% python3 -q
>>> import numpy as np
>>> np.set_printoptions(precision=3, suppress=True, linewidth=160, sign=" ")
>>> F = np.load("block3.npy")
>>> F
array([[ 1,  0,  0],
       [ 0,  1,  0],
       [ 0,  0,  1]])
>>> vec = np.array([4, 4, 0])
>>> target = F @ vec
>>> target
array([ 4,  4,  0])
>>> np.linalg.solve(F, -1 * target)
array([-4., -4.,  0.])
>>> proj = np.triu(np.array([[3, 2, 3], [0, 3, 2], [0, 2, 0]]), 1) + np.eye(3)
>>> other = proj @ F @ np.linalg.inv(proj)
>>> np.trace(other), np.trace(F)
(np.float64(3.0), np.int64(3))
>>> np.poly(other)
array([ 1., -3.,  3., -1.])
>>> rng = np.random.default_rng(68)
>>> idx = rng.permutation(3)
>>> other = F[:, idx] * rng.choice([-1, 1], 3)
>>> other
array([[ 0, -1,  0],
       [ 1,  0,  0],
       [ 0,  0,  1]])
>>> Uu, _, Vt = np.linalg.svd(F.T @ other)
>>> np.linalg.lstsq(F, other)[0]
array([[ 0., -1.,  0.],
       [ 1.,  0.,  0.],
       [ 0.,  0.,  1.]])
>>> Uu @ Vt
array([[ 0., -1.,  0.],
       [ 1.,  0.,  0.],
       [ 0.,  0.,  1.]])
>>> idx
array([ 1,  0,  2])
>>> u = np.array([0, 4, 4, 1])
>>> g = np.array([-2, 0, -2])
>>> J = u[:, None] + g[None, :]
>>> J
array([[-2,  0, -2],
       [ 2,  4,  2],
       [ 2,  4,  2],
       [-1,  1, -1]])
>>> # rows and columns are dependent
>>> np.linalg.cond(J) > 100
np.True_
>>> [round(float(x), 3) for x in np.linalg.svd(J, compute_uv=False)[:3]]
[7.141, 2.828, 0.0]
>>> np.linalg.matrix_rank(J, rtol=0.1)
np.int64(2)
>>> th = np.radians(45)
>>> r_ = np.eye(3)
>>> r_[0, 0] = r_[2, 2] = np.cos(th)
>>> r_[0, 2], r_[2, 0] = -np.sin(th), np.sin(th)
>>> r_
array([[ 0.707,  0.   , -0.707],
       [ 0.   ,  1.   ,  0.   ],
       [ 0.707,  0.   ,  0.707]])
>>> other = J @ r_.T
>>> np.round(np.linalg.det(r_), 3), round(float(np.trace(r_)), 3)
(np.float64(1.0), 2.414)
>>> other.round(3) + 0
array([[ 0.   ,  0.   , -2.828],
       [ 0.   ,  4.   ,  2.828],
       [ 0.   ,  4.   ,  2.828],
       [ 0.   ,  1.   , -1.414]])
>>> np.allclose(np.linalg.norm(J, axis=1), np.linalg.norm(other, axis=1))
True
>>> np.allclose(J @ J.T, other @ other.T)
True
>>> A = np.load("test12.npy")
>>> A
array([[ 0, -2],
       [ 0, -2]])
>>> A @ np.linalg.pinv(A) @ A
array([[ 0., -2.],
       [ 0., -2.]])
>>> np.allclose(A[:-1].T @ np.linalg.lstsq(A[:-1].T, A[-1])[0], A[-1])
True
>>> try:
...     np.linalg.inv(A)
... except np.linalg.LinAlgError as e:
...     print(repr(e))
... 
LinAlgError('Singular matrix')
>>> Uu, sv, Vt = np.linalg.svd(A)
>>> np.argmax(sv[:-1] / (sv[1:] + 1e-6)) + 1
np.int64(1)
>>> sv
array([ 2.828,  0.   ])
>>> other = Uu[:, :1] @ np.diag(sv[:1]) @ Vt[:1]
>>> other
array([[ 0., -2.],
       [ 0., -2.]])
>>> round(np.linalg.norm(A - other, 2), 3), sv[1]
(np.float64(0.0), np.float64(0.0))
>>> np.round(np.linalg.norm(A - other) / np.linalg.norm(A), 3)
np.float64(0.0)
>>> A[:, 0] @ A[:, 1]
np.int64(0)
>>> A @ A.T
array([[ 4,  4],
       [ 4,  4]])
>>> np.linalg.pinv(A)
array([[ 0.  ,  0.  ],
       [-0.25, -0.25]])
>>> np.linalg.svd(A, compute_uv=False)
array([ 2.828,  0.   ])
>>> np.linalg.norm(A, axis=0)
array([ 0.   ,  2.828])
>>> arr = np.loadtxt("out2.csv", delimiter=",")
>>> arr
array([[ 2., -2., -1., -1.,  3.,  9.],
       [ 2.,  1.,  3.,  2.,  1.,  3.],
       [ 0., -2.,  2., -3., -1., -3.],
       [-2.,  1., -1., -1.,  0.,  0.],
       [ 2., -2., -2.,  2., -1., -3.],
       [ 0., -3.,  1.,  0., -1., -3.]])
>>> np.linalg.matrix_rank(arr, rtol=0.1)
np.int64(5)
>>> [round(float(x), 3) for x in np.linalg.svd(arr, compute_uv=False)[:3]]
[11.549, 5.296, 4.924]
>>> Uu, sv, Vt = np.linalg.svd(arr)
>>> vecs = Vt[:(sv > 1e-8).sum()]
>>> vec = arr[4] + -2 * arr[5] + rng.integers(2) * np.eye(6)[4]
>>> vec
array([ 2.,  4., -4.,  2.,  2.,  3.])
>>> np.allclose(vecs.T @ vecs @ vec, vec)
False
>>> round(float(np.linalg.norm(vec - vecs.T @ vecs @ vec)), 3)
0.949
>>> np.linalg.matrix_rank(np.vstack([arr, vec]))
np.int64(6)
